>>> import numpy as np
>>> np.set_printoptions(precision=3, suppress=True, linewidth=100)
>>> data = np.array([[1, -1, 1, -1],
...     [1, 0, 0, 0],
...     [1, 1, 1, 1],
...     [1, 2, 4, 8],
...     [1, 3, 9, 27]])
>>> x = np.array([0, 1, -1, 1])
>>> target = data @ x
>>> print(np.round(np.linalg.lstsq(data, target)[0], 3) + 0)
[ 0.  1. -1.  1.]
>>> print(np.round(np.linalg.solve(data.T @ data, data.T @ target), 3) + 0)
[ 0.  1. -1.  1.]
>>> rng = np.random.default_rng(7)
>>> target = target + 0.1 * rng.normal(size=5)
>>> target
array([-3.   ,  0.03 ,  0.973,  5.911, 20.955])
>>> coef, *_ = np.linalg.lstsq(data, target)
>>> round(float(np.linalg.norm(target - data @ coef)), 3)
0.003
>>> coef
array([ 0.031,  0.969, -1.046,  1.016])
>>> [round(float(np.linalg.norm(np.linalg.solve(data.T @ data + lam * np.eye(4), data.T @ target))), 2) for lam in (0, 1, 10, 100)]
[1.75, 1.28, 0.8, 0.66]
>>> coef.round()
array([ 0.,  1., -1.,  1.])
>>> W0 = np.loadtxt("dump.csv", delimiter=",")
>>> W0
array([[0., 0., 0., 0., 0., 0., 0., 0., 0.],
       [0., 0., 0., 0., 0., 0., 0., 0., 0.],
       [0., 0., 4., 0., 6., 0., 6., 6., 4.],
       [0., 0., 0., 0., 0., 0., 0., 0., 0.],
       [0., 0., 6., 0., 9., 0., 9., 9., 6.],
       [0., 0., 0., 0., 0., 0., 0., 0., 0.],
       [0., 0., 6., 0., 9., 0., 9., 9., 6.],
       [0., 0., 6., 0., 9., 0., 9., 9., 6.],
       [0., 0., 4., 0., 6., 0., 6., 6., 4.]])
>>> U, sigma, vt = np.linalg.svd(W0)
>>> evecs = vt[:(sigma > 1e-8).sum()]
>>> x = W0[2] + 3 * W0[4] + rng.integers(2) * np.eye(9)[3]
>>> x
array([ 0.,  0., 22.,  0., 33.,  0., 33., 33., 22.])
>>> np.allclose(evecs.T @ evecs @ x, x)
True
>>> np.linalg.matrix_rank(np.vstack([W0, x]))
np.int64(1)
>>> evecs.T @ evecs
array([[0.   , 0.   , 0.   , 0.   , 0.   , 0.   , 0.   , 0.   , 0.   ],
       [0.   , 0.   , 0.   , 0.   , 0.   , 0.   , 0.   , 0.   , 0.   ],
       [0.   , 0.   , 0.114, 0.   , 0.171, 0.   , 0.171, 0.171, 0.114],
       [0.   , 0.   , 0.   , 0.   , 0.   , 0.   , 0.   , 0.   , 0.   ],
       [0.   , 0.   , 0.171, 0.   , 0.257, 0.   , 0.257, 0.257, 0.171],
       [0.   , 0.   , 0.   , 0.   , 0.   , 0.   , 0.   , 0.   , 0.   ],
       [0.   , 0.   , 0.171, 0.   , 0.257, 0.   , 0.257, 0.257, 0.171],
       [0.   , 0.   , 0.171, 0.   , 0.257, 0.   , 0.257, 0.257, 0.171],
       [0.   , 0.   , 0.114, 0.   , 0.171, 0.   , 0.171, 0.171, 0.114]])
>>> mat = np.load("block9.npy")
>>> mat
array([[0, 0, 0, 1, 0, 0],
       [0, 0, 0, 0, 0, 1],
       [0, 1, 0, 0, 0, 0],
       [0, 0, 1, 0, 0, 0],
       [0, 0, 0, 0, 1, 0],
       [1, 0, 0, 0, 0, 0]])
>>> mat @ mat.T
array([[1, 0, 0, 0, 0, 0],
       [0, 1, 0, 0, 0, 0],
       [0, 0, 1, 0, 0, 0],
       [0, 0, 0, 1, 0, 0],
       [0, 0, 0, 0, 1, 0],
       [0, 0, 0, 0, 0, 1]])
>>> np.linalg.norm(mat, axis=0)
array([1., 1., 1., 1., 1., 1.])
>>> np.linalg.svd(mat, compute_uv=False)
array([1., 1., 1., 1., 1., 1.])
>>> print(mat.T @ mat)
[[1 0 0 0 0 0]
 [0 1 0 0 0 0]
 [0 0 1 0 0 0]
 [0 0 0 1 0 0]
 [0 0 0 0 1 0]
 [0 0 0 0 0 1]]
>>> x = np.array([1, -1, -3, -3, -1, 3])
>>> np.linalg.inv(mat)
array([[0., 0., 0., 0., 0., 1.],
       [0., 0., 1., 0., 0., 0.],
       [0., 0., 0., 1., 0., 0.],
       [1., 0., 0., 0., 0., 0.],
       [0., 0., 0., 0., 1., 0.],
       [0., 1., 0., 0., 0., 0.]])
>>> np.round(np.linalg.det(mat), 3)
np.float64(1.0)
>>> print(round(float(np.linalg.norm(x)), 3), round(np.linalg.norm(mat @ x), 3))
5.477 5.477
>>> [p for p in range(1, 25) if np.allclose(np.linalg.matrix_power(mat, p), np.eye(6))]
[5, 10, 15, 20]
>>> other = mat / np.linalg.norm(mat, axis=1, keepdims=True)
>>> cov = other @ other.T
>>> np.degrees(np.arccos(np.clip(cov[3, 1], -1, 1)))
np.float64(90.0)
>>> cov[3]
array([0., 0., 0., 1., 0., 0.])
>>> J = np.loadtxt("case16.csv", delimiter=",")
>>> print(J)
[[0.25  0.    0.    0.167 0.    0.167 0.083 0.167 0.167 0.   ]
 [0.071 0.143 0.143 0.143 0.071 0.071 0.143 0.143 0.071 0.   ]
 [0.1   0.1   0.3   0.    0.1   0.1   0.    0.1   0.1   0.1  ]
 [0.    0.167 0.    0.167 0.167 0.083 0.083 0.167 0.167 0.   ]
 [0.    0.083 0.083 0.167 0.167 0.167 0.083 0.167 0.083 0.   ]
 [0.154 0.    0.154 0.    0.077 0.154 0.154 0.154 0.    0.154]
 [0.    0.182 0.182 0.    0.091 0.    0.273 0.182 0.091 0.   ]
 [0.083 0.    0.167 0.083 0.167 0.167 0.    0.25  0.083 0.   ]
 [0.071 0.    0.071 0.071 0.143 0.071 0.143 0.143 0.214 0.071]
 [0.154 0.077 0.154 0.154 0.    0.154 0.077 0.077 0.    0.154]]
>>> other = np.array([[9, 5, 3],
...     [9, 4, 7],
...     [7, 8, 5],
...     [1, 8, 0],
...     [6, 2, 6],
...     [7, 3, 3],
...     [6, 1, 9],
...     [6, 8, 0],
...     [4, 7, 4],
...     [6, 0, 1]])
>>> np.linalg.matrix_rank(J @ other)
np.int64(3)
>>> np.einsum("ij,ij->i", J, J)
array([0.181, 0.122, 0.16 , 0.153, 0.139, 0.148, 0.19 , 0.167, 0.133, 0.136])
>>> x = np.array([3, 2, 3, 5, 4, 4, 2, 4, 4, 2])
>>> J @ x
array([3.75 , 3.357, 3.2  , 3.667, 3.75 , 3.077, 2.909, 3.833, 3.5  , 3.231])
>>> J @ np.eye(10)[1]
array([0.   , 0.143, 0.1  , 0.167, 0.083, 0.   , 0.182, 0.   , 0.   , 0.077])
>>> np.linalg.norm(J @ x) <= np.linalg.norm(J, 2) * np.linalg.norm(x) + 1e-9
np.True_
>>> print(J.sum(axis=1))
[1. 1. 1. 1. 1. 1. 1. 1. 1. 1.]
>>> J @ np.ones(10)
array([1., 1., 1., 1., 1., 1., 1., 1., 1., 1.])
>>> np.linalg.matrix_power(J, 100)
array([[0.085, 0.067, 0.136, 0.084, 0.109, 0.117, 0.094, 0.163, 0.099, 0.046],
       [0.085, 0.067, 0.136, 0.084, 0.109, 0.117, 0.094, 0.163, 0.099, 0.046],
       [0.085, 0.067, 0.136, 0.084, 0.109, 0.117, 0.094, 0.163, 0.099, 0.046],
       [0.085, 0.067, 0.136, 0.084, 0.109, 0.117, 0.094, 0.163, 0.099, 0.046],
       [0.085, 0.067, 0.136, 0.084, 0.109, 0.117, 0.094, 0.163, 0.099, 0.046],
       [0.085, 0.067, 0.136, 0.084, 0.109, 0.117, 0.094, 0.163, 0.099, 0.046],
       [0.085, 0.067, 0.136, 0.084, 0.109, 0.117, 0.094, 0.163, 0.099, 0.046],
       [0.085, 0.067, 0.136, 0.084, 0.109, 0.117, 0.094, 0.163, 0.099, 0.046],
       [0.085, 0.067, 0.136, 0.084, 0.109, 0.117, 0.094, 0.163, 0.099, 0.046],
       [0.085, 0.067, 0.136, 0.084, 0.109, 0.117, 0.094, 0.163, 0.099, 0.046]])
>>> pr = np.eye(10)[9]
>>> for _ in range(5):
...     pr = pr @ J
...     print(pr.round(3))
... 
[0.154 0.077 0.154 0.154 0.    0.154 0.077 0.077 0.    0.154]
[0.113 0.078 0.131 0.092 0.078 0.119 0.093 0.146 0.086 0.063]
[0.093 0.068 0.132 0.086 0.101 0.117 0.096 0.16  0.098 0.047]
[0.087 0.067 0.134 0.084 0.108 0.117 0.095 0.163 0.1   0.046]
[0.086 0.067 0.135 0.084 0.109 0.117 0.094 0.163 0.099 0.046]
>>> cov = mat.T @ mat
>>> np.linalg.matrix_rank(cov)
np.int64(6)
>>> print(cov)
[[1 0 0 0 0 0]
 [0 1 0 0 0 0]
 [0 0 1 0 0 0]
 [0 0 0 1 0 0]
 [0 0 0 0 1 0]
 [0 0 0 0 0 1]]
>>> np.diag(cov)
array([1, 1, 1, 1, 1, 1])
>>> np.linalg.eigvalsh(cov)[::-1]
array([1., 1., 1., 1., 1., 1.])
>>> np.trace(cov), (mat ** 2).sum()
(np.int64(6), np.int64(6))
>>> M = np.load("arr.npy")
>>> print(M)
[[-12   0   6]
 [  2   0  -1]
 [-12   0   6]
 [-16   0   8]
 [ 12   0  -6]
 [ 16   0  -8]
 [  0   0   0]]
>>> other = M + rng.integers(-2, 3, (7, 1)) @ rng.integers(-2, 3, (1, 3))
>>> other
array([[-16,   0,  10],
       [ -2,   0,   3],
       [ -8,   0,   2],
       [-16,   0,   8],
       [  8,   0,  -2],
       [ 20,   0, -12],
       [ -2,   0,   2]])
>>> np.round(np.linalg.svd(other - M, compute_uv=False), 3) + 0
array([12.961,  0.   ,  0.   ])
>>> np.linalg.matrix_rank(other - M, tol=1e-8)
np.int64(1)
>>> np.unique(M.round(6), axis=0).shape
(6, 3)
>>> ang = np.radians(60)
>>> R = np.eye(3)
>>> R[1, 1] = R[2, 2] = np.cos(ang)
>>> R[1, 2], R[2, 1] = -np.sin(ang), np.sin(ang)
>>> R
array([[ 1.   ,  0.   ,  0.   ],
       [ 0.   ,  0.5  , -0.866],
       [ 0.   ,  0.866,  0.5  ]])
>>> other = M @ R.T
>>> np.abs(other - M).max(axis=0)
array([0.   , 6.928, 4.   ])
>>> np.allclose(M @ M.T, other @ other.T)
True
>>> np.round(np.linalg.svd(M, compute_uv=False), 3) + 0, np.round(np.linalg.svd(other, compute_uv=False), 3) + 0
(array([34.424,  0.   ,  0.   ]), array([34.424,  0.   ,  0.   ]))
>>> E = np.array([[0, 0, 0, 1, 0],
...     [0, 0, 0, 0, 1],
...     [1, 0, 0, 0, 0],
...     [0, 0, 1, 0, 0],
...     [0, 1, 0, 0, 0]])
>>> # row-stochastic, so 1 is an eigenvalue
>>> E.sum(axis=1)
array([1, 1, 1, 1, 1])
>>> np.sort(np.abs(np.linalg.eigvals(E)))[::-1]
array([1., 1., 1., 1., 1.])
>>> np.linalg.matrix_power(E, 100)
array([[0, 0, 0, 1, 0],
       [0, 1, 0, 0, 0],
       [1, 0, 0, 0, 0],
       [0, 0, 1, 0, 0],
       [0, 0, 0, 0, 1]])
>>> pr = np.eye(5)[4]
>>> for _ in range(3):
...     pr = pr @ E
...     print(pr.round(3))
... 
[0. 1. 0. 0. 0.]
[0. 0. 0. 0. 1.]
[0. 1. 0. 0. 0.]
>>> U, sigma, vt = np.linalg.svd(E, full_matrices=False)
>>> print(vt @ vt.T)
[[1. 0. 0. 0. 0.]
 [0. 1. 0. 0. 0.]
 [0. 0. 1. 0. 0.]
 [0. 0. 0. 1. 0.]
 [0. 0. 0. 0. 1.]]
>>> np.cumsum(sigma ** 2) / np.sum(sigma ** 2)
array([0.2, 0.4, 0.6, 0.8, 1. ])
>>> round(float(np.sqrt((sigma ** 2).sum())), 3), np.round(np.linalg.norm(E), 3)
(2.236, np.float64(2.236))
>>> np.allclose(U * sigma @ vt, E)
True
>>> print(sigma)
[1. 1. 1. 1. 1.]
>>> U.T @ E @ vt.T
array([[1., 0., 0., 0., 0.],
       [0., 1., 0., 0., 0.],
       [0., 0., 1., 0., 0.],
       [0., 0., 0., 1., 0.],
       [0., 0., 0., 0., 1.]])
>>> print(U.T @ U)
[[1. 0. 0. 0. 0.]
 [0. 1. 0. 0. 0.]
 [0. 0. 1. 0. 0.]
 [0. 0. 0. 1. 0.]
 [0. 0. 0. 0. 1.]]
>>> P = np.triu(np.array([[1, 1, -3, 0, 3],
...     [3, -3, 2, 3, 3],
...     [2, 2, 2, 1, 1],
...     [1, 0, -2, -1, -2],
...     [-1, -2, 1, 3, 0]]), 1) + np.eye(5)
>>> other = P @ E @ np.linalg.inv(P)
>>> other
array([[ -3.,   6., -21.,   4.,  21.],
       [  2.,   1.,   7., -10., -35.],
       [  1.,   0.,   4.,  -4., -15.],
       [  0.,  -2.,   5.,   1.,   3.],
       [  0.,   1.,  -2.,  -1.,  -3.]])
>>> print(round(float(np.linalg.det(other)), 3))
-1.0
>>> P @ E - E @ P
array([[-3.,  3.,  0.,  0.,  3.],
       [ 2.,  3.,  3.,  0.,  0.],
       [ 0.,  0.,  4.,  0., -3.],
       [ 0., -2.,  0., -1., -1.],
       [ 0.,  0., -2., -3., -3.]])
